>>> import numpy as np
>>> from numpy import linalg as LA
>>> np.set_printoptions(precision=3, suppress=True, linewidth=100)
>>> m1 = np.loadtxt("test18.csv", delimiter=",")
>>> print(m1)
[[ 2. -2.  2.  1. -1.  0. -2.]
 [-2.  2. -2.  2.  1. -1.  0.]
 [ 2. -2.  2. -2.  2.  1. -1.]
 [ 1.  2. -2.  2. -2.  2.  1.]
 [-1.  1.  2. -2.  2. -2.  2.]
 [ 0. -1.  1.  2. -2.  2. -2.]
 [-2.  0. -1.  1.  2. -2.  2.]]
>>> vals, evecs = LA.eigh(m1)
>>> x0 = np.array([5, -5, 3, -1, 0, -2, 2])
>>> print(LA.eigvalsh(m1[1:, 1:]))
[-2.786 -1.79   1.555  1.641  6.23   7.149]
>>> print(round(float(x0 @ m1 @ x0 / (x0 @ x0)), 3), round(float(vals[0]), 3), round(vals[-1], 3))
4.618 -3.524 7.836
>>> print(x0 @ m1 @ x0)
314.0
>>> print(m1[0] @ m1[4])
-8.0
>>> print(LA.norm(m1, axis=0))
[4.243 4.243 4.69  4.69  4.69  4.243 4.243]
>>> print(np.round(LA.norm(m1, 1), 3), round(LA.norm(m1, np.inf), 3))
12.0 12.0
>>> A2 = m1 / LA.norm(m1, axis=1, keepdims=True)
>>> gram = A2 @ A2.T
>>> print(gram.round(3) + 0)
[[ 1.    -0.611  0.503 -0.201 -0.402  0.667 -0.611]
 [-0.611  1.    -0.754  0.302  0.    -0.222  0.667]
 [ 0.503 -0.754  1.    -0.591  0.182  0.    -0.402]
 [-0.201  0.302 -0.591  1.    -0.591  0.302 -0.201]
 [-0.402  0.     0.182 -0.591  1.    -0.754  0.503]
 [ 0.667 -0.222  0.     0.302 -0.754  1.    -0.611]
 [-0.611  0.667 -0.402 -0.201  0.503 -0.611  1.   ]]
>>> print(round(np.degrees(np.arccos(np.clip(gram[1, 6], -1, 1))), 3))
48.19
>>> print((np.abs(gram) > 0.9).astype(int))
[[1 0 0 0 0 0 0]
 [0 1 0 0 0 0 0]
 [0 0 1 0 0 0 0]
 [0 0 0 1 0 0 0]
 [0 0 0 0 1 0 0]
 [0 0 0 0 0 1 0]
 [0 0 0 0 0 0 1]]
>>> print((gram - 2 * np.eye(7)).round(6).argmax(axis=1))
[5 6 0 1 6 0 1]
